% python3 -q
>>> import numpy as np
>>> np.set_printoptions(suppress=True, linewidth=140)
>>> def rd(a):
...     return np.round(a, 2) + 0
... 
>>> W0 = np.loadtxt("m.csv", delimiter=",")
>>> print(rd(W0))
[[ 0.52 -0.29 -0.1  -0.1  -0.48  0.29  0.29 -0.48]
 [-0.29  0.83 -0.06 -0.06 -0.29  0.17  0.17 -0.29]
 [-0.1  -0.06  0.98 -0.02 -0.1   0.06  0.06 -0.1 ]
 [-0.1  -0.06 -0.02  0.98 -0.1   0.06  0.06 -0.1 ]
 [-0.48 -0.29 -0.1  -0.1   0.52  0.29  0.29 -0.48]
 [ 0.29  0.17  0.06  0.06  0.29  0.83 -0.17  0.29]
 [ 0.29  0.17  0.06  0.06  0.29 -0.17  0.83  0.29]
 [-0.48 -0.29 -0.1  -0.1  -0.48  0.29  0.29  0.52]]
>>> r0 = np.array([-3, 5, 1, -4, 5, -1, 3, 1])
>>> A2 = W0 + np.outer(r0, np.eye(8)[2])
>>> rd(np.linalg.det(A2) / np.linalg.det(W0)), rd(1 + np.linalg.solve(W0, r0)[2])
(np.float64(1.6), np.float64(1.6))
>>> np.linalg.matrix_rank(np.linalg.inv(A2) - np.linalg.inv(W0), tol=1e-8)
np.int64(1)
>>> K = np.load("out16.npy")
>>> K
array([[5., 4., 0., 4., 0., 0., 0., 0., 0., 4., 4., 4., 0., 0.],
       [4., 5., 0., 4., 0., 0., 0., 0., 0., 4., 4., 4., 0., 0.],
       [0., 0., 5., 0., 4., 0., 4., 0., 4., 0., 0., 0., 0., 0.],
       [4., 4., 0., 5., 0., 0., 0., 0., 0., 4., 4., 4., 0., 0.],
       [0., 0., 4., 0., 5., 0., 4., 0., 4., 0., 0., 0., 0., 0.],
       [0., 0., 0., 0., 0., 5., 0., 4., 0., 0., 0., 0., 4., 4.],
       [0., 0., 4., 0., 4., 0., 5., 0., 4., 0., 0., 0., 0., 0.],
       [0., 0., 0., 0., 0., 4., 0., 5., 0., 0., 0., 0., 4., 4.],
       [0., 0., 4., 0., 4., 0., 4., 0., 5., 0., 0., 0., 0., 0.],
       [4., 4., 0., 4., 0., 0., 0., 0., 0., 5., 4., 4., 0., 0.],
       [4., 4., 0., 4., 0., 0., 0., 0., 0., 4., 5., 4., 0., 0.],
       [4., 4., 0., 4., 0., 0., 0., 0., 0., 4., 4., 5., 0., 0.],
       [0., 0., 0., 0., 0., 4., 0., 4., 0., 0., 0., 0., 5., 4.],
       [0., 0., 0., 0., 0., 4., 0., 4., 0., 0., 0., 0., 4., 5.]])
>>> theta = np.radians(125)
>>> Rm = np.eye(14)
>>> Rm[11, 11] = Rm[2, 2] = np.cos(theta)
>>> Rm[11, 2], Rm[2, 11] = -np.sin(theta), np.sin(theta)
>>> A2 = K @ Rm.T
>>> np.allclose(np.linalg.norm(K, axis=1), np.linalg.norm(A2, axis=1))
True
>>> rd(np.abs(A2 - K).max(axis=0))
array([0.  , 0.  , 7.87, 0.  , 0.  , 0.  , 0.  , 0.  , 0.  , 0.  , 0.  , 7.87, 0.  , 0.  ])
>>> Lm = np.linalg.cholesky(K)
>>> rd(np.prod(np.diag(Lm)) ** 2), rd(np.linalg.det(K))
(np.float64(7225.0), np.float64(7225.0))
>>> round(np.log10(np.linalg.cond(K)))
1
>>> [round(float(x), 2) for x in np.linalg.svd(K, compute_uv=False)[:3]]
[25.0, 17.0, 17.0]
>>> rd(np.abs(np.linalg.svd(K)[2][-1]))
array([0.  , 0.14, 0.04, 0.18, 0.47, 0.68, 0.22, 0.23, 0.22, 0.02, 0.08, 0.1 , 0.23, 0.23])
>>> vec = np.array([3, 1, 0, 1, 2, 3, 3, 1])
>>> rd(W0.T @ (W0 @ vec))
array([3., 1., 0., 1., 2., 3., 3., 1.])
>>> 8 - np.linalg.matrix_rank(W0 - np.eye(8), tol=1e-8)
np.int64(7)
>>> [p for p in range(1, 25) if np.allclose(np.linalg.matrix_power(W0, p), np.eye(8))]
[2, 4, 6, 8, 10, 12, 14, 16, 18, 20, 22, 24]
>>> q, Rm = np.linalg.qr(K)
>>> print(np.trace(q @ q.T))
14.0
>>> arr = np.array([[0, 0, 0, 0, 0, 0],
...     [0, 0, 1, 0, 1, 1],
...     [0, 1, 0, 0, 1, 1],
...     [0, 0, 0, 0, 0, 0],
...     [0, 1, 1, 0, 0, 1],
...     [0, 1, 1, 0, 1, 0]])
>>> print(arr)
[[0 0 0 0 0 0]
 [0 0 1 0 1 1]
 [0 1 0 0 1 1]
 [0 0 0 0 0 0]
 [0 1 1 0 0 1]
 [0 1 1 0 1 0]]
>>> gram = arr.T @ arr
>>> np.allclose(gram, gram.T)
True
>>> print(np.linalg.matrix_rank(gram))
4
>>> rd(np.linalg.eigvalsh(gram)[::-1])
array([9., 1., 1., 1., 0., 0.])
>>> rd(np.linalg.svd(arr, compute_uv=False) ** 2)
array([9., 1., 1., 1., 0., 0.])
>>> np.linalg.lstsq(arr[:-1].T, arr[-1])[2]
np.int32(3)
>>> feats = np.loadtxt("run7.csv", delimiter=",")
>>> feats
array([[1.  , 0.9 , 0.81, 0.73, 0.66, 0.59, 0.53, 0.48, 0.43, 0.39, 0.35, 0.31, 0.28],
       [0.9 , 1.  , 0.9 , 0.81, 0.73, 0.66, 0.59, 0.53, 0.48, 0.43, 0.39, 0.35, 0.31],
       [0.81, 0.9 , 1.  , 0.9 , 0.81, 0.73, 0.66, 0.59, 0.53, 0.48, 0.43, 0.39, 0.35],
       [0.73, 0.81, 0.9 , 1.  , 0.9 , 0.81, 0.73, 0.66, 0.59, 0.53, 0.48, 0.43, 0.39],
       [0.66, 0.73, 0.81, 0.9 , 1.  , 0.9 , 0.81, 0.73, 0.66, 0.59, 0.53, 0.48, 0.43],
       [0.59, 0.66, 0.73, 0.81, 0.9 , 1.  , 0.9 , 0.81, 0.73, 0.66, 0.59, 0.53, 0.48],
       [0.53, 0.59, 0.66, 0.73, 0.81, 0.9 , 1.  , 0.9 , 0.81, 0.73, 0.66, 0.59, 0.53],
       [0.48, 0.53, 0.59, 0.66, 0.73, 0.81, 0.9 , 1.  , 0.9 , 0.81, 0.73, 0.66, 0.59],
       [0.43, 0.48, 0.53, 0.59, 0.66, 0.73, 0.81, 0.9 , 1.  , 0.9 , 0.81, 0.73, 0.66],
       [0.39, 0.43, 0.48, 0.53, 0.59, 0.66, 0.73, 0.81, 0.9 , 1.  , 0.9 , 0.81, 0.73],
       [0.35, 0.39, 0.43, 0.48, 0.53, 0.59, 0.66, 0.73, 0.81, 0.9 , 1.  , 0.9 , 0.81],
       [0.31, 0.35, 0.39, 0.43, 0.48, 0.53, 0.59, 0.66, 0.73, 0.81, 0.9 , 1.  , 0.9 ],
       [0.28, 0.31, 0.35, 0.39, 0.43, 0.48, 0.53, 0.59, 0.66, 0.73, 0.81, 0.9 , 1.  ]])
>>> # symmetric, so the eigenvalues are real
>>> r0 = np.array([-3, 2, 1, 0, -3, 1, 2, -2, 2, 1, -2, -2, 2])
>>> A2 = feats + np.outer(r0, np.eye(13)[7])
>>> print(np.linalg.matrix_rank(A2 - feats))
1
>>> np.linalg.matrix_rank(np.linalg.inv(A2) - np.linalg.inv(feats), tol=1e-8)
np.int64(1)
